In [1]: import numpy as np

In [2]: import numpy.linalg as la

In [3]: np.set_printoptions(precision=3, suppress=True, linewidth=160)

In [4]: feats = np.array([[1.6, 1.2, -2.0, -0.1, 0.6, 0.9, -0.4, 1.0],
   ...:     [-0.8, 0.1, -2.6, -0.4, -1.1, -0.5, -0.1, -0.8],
   ...:     [-0.3, 0.5, -0.3, 1.2, 1.5, -0.4, 0.0, -1.2],
   ...:     [0.2, -0.6, 1.4, -1.2, -2.4, 1.4, -0.2, 0.3],
   ...:     [0.5, 0.5, -1.1, 0.3, 0.9, 0.2, -0.3, 2.0],
   ...:     [-1.4, 0.9, 0.8, -0.9, -0.3, -0.2, -0.7, 0.4],
   ...:     [0.4, 1.2, -0.2, -0.4, 0.6, 1.9, -0.8, 1.3],
   ...:     [-0.8, -1.1, -0.4, 1.0, 0.0, 0.4, 1.2, 0.9]])

In [5]: feats[:, 5] *= 3

In [6]: feats
Out[6]: 
array([[ 1.6,  1.2, -2. , -0.1,  0.6,  2.7, -0.4,  1. ],
       [-0.8,  0.1, -2.6, -0.4, -1.1, -1.5, -0.1, -0.8],
       [-0.3,  0.5, -0.3,  1.2,  1.5, -1.2,  0. , -1.2],
       [ 0.2, -0.6,  1.4, -1.2, -2.4,  4.2, -0.2,  0.3],
       [ 0.5,  0.5, -1.1,  0.3,  0.9,  0.6, -0.3,  2. ],
       [-1.4,  0.9,  0.8, -0.9, -0.3, -0.6, -0.7,  0.4],
       [ 0.4,  1.2, -0.2, -0.4,  0.6,  5.7, -0.8,  1.3],
       [-0.8, -1.1, -0.4,  1. ,  0. ,  1.2,  1.2,  0.9]])

In [7]: T = np.stack([feats, 4 * feats, feats[::-1]])

In [8]: la.matrix_rank(T)
Out[8]: array([8, 8, 8])

In [9]: np.einsum("bij,cij->bc", T, T)
Out[9]: 
array([[ 118.89,  475.56,  -19.34],
       [ 475.56, 1902.24,  -77.36],
       [ -19.34,  -77.36,  118.89]])

In [10]: u = np.array([-4, 5, -7, -3, -6, 0, 8, -4])

In [11]: Y = feats + np.outer(u, np.eye(8)[7])

In [12]: la.matrix_rank(Y - feats)
Out[12]: np.int64(1)

In [13]: w1 = np.array([[-2, 0, -1, 1, 3],
    ...:     [1, -1, 3, 1, 2],
    ...:     [1, 2, 0, 3, 2],
    ...:     [3, 2, -3, 3, 0],
    ...:     [0, 1, -3, 0, -3],
    ...:     [3, -1, 2, 2, 2],
    ...:     [3, -1, -3, 3, -2],
    ...:     [3, 0, 2, 0, -2]])

In [14]: beta = np.array([1, 0, 3, 0, 2])

In [15]: hid = np.maximum(feats @ w1 + beta, 0)

In [16]: (hid > 0).astype(int)
Out[16]: 
array([[1, 0, 1, 1, 1],
       [0, 0, 1, 0, 0],
       [0, 1, 0, 1, 0],
       [1, 0, 1, 1, 1],
       [1, 0, 1, 0, 0],
       [1, 0, 1, 0, 1],
       [1, 0, 1, 1, 1],
       [1, 0, 0, 1, 0]])

In [17]: W2 = np.array([[3, 1, 2], [-2, -2, -3], [-2, -3, 1], [1, -3, 0], [2, 3, 3]])

In [18]: (hid @ W2).round(6).argmax(axis=1)
Out[18]: array([2, 2, 0, 2, 2, 2, 2, 0])

In [19]: w1 @ W2
Out[19]: 
array([[  3,   7,   4],
       [  4,  -3,  14],
       [  6,  -6,   2],
       [ 14,  -1,  -3],
       [ -2,  -2, -15],
       [ 13,  -1,  17],
       [ 16,  -1,   0],
       [  1,  -9,   2]])
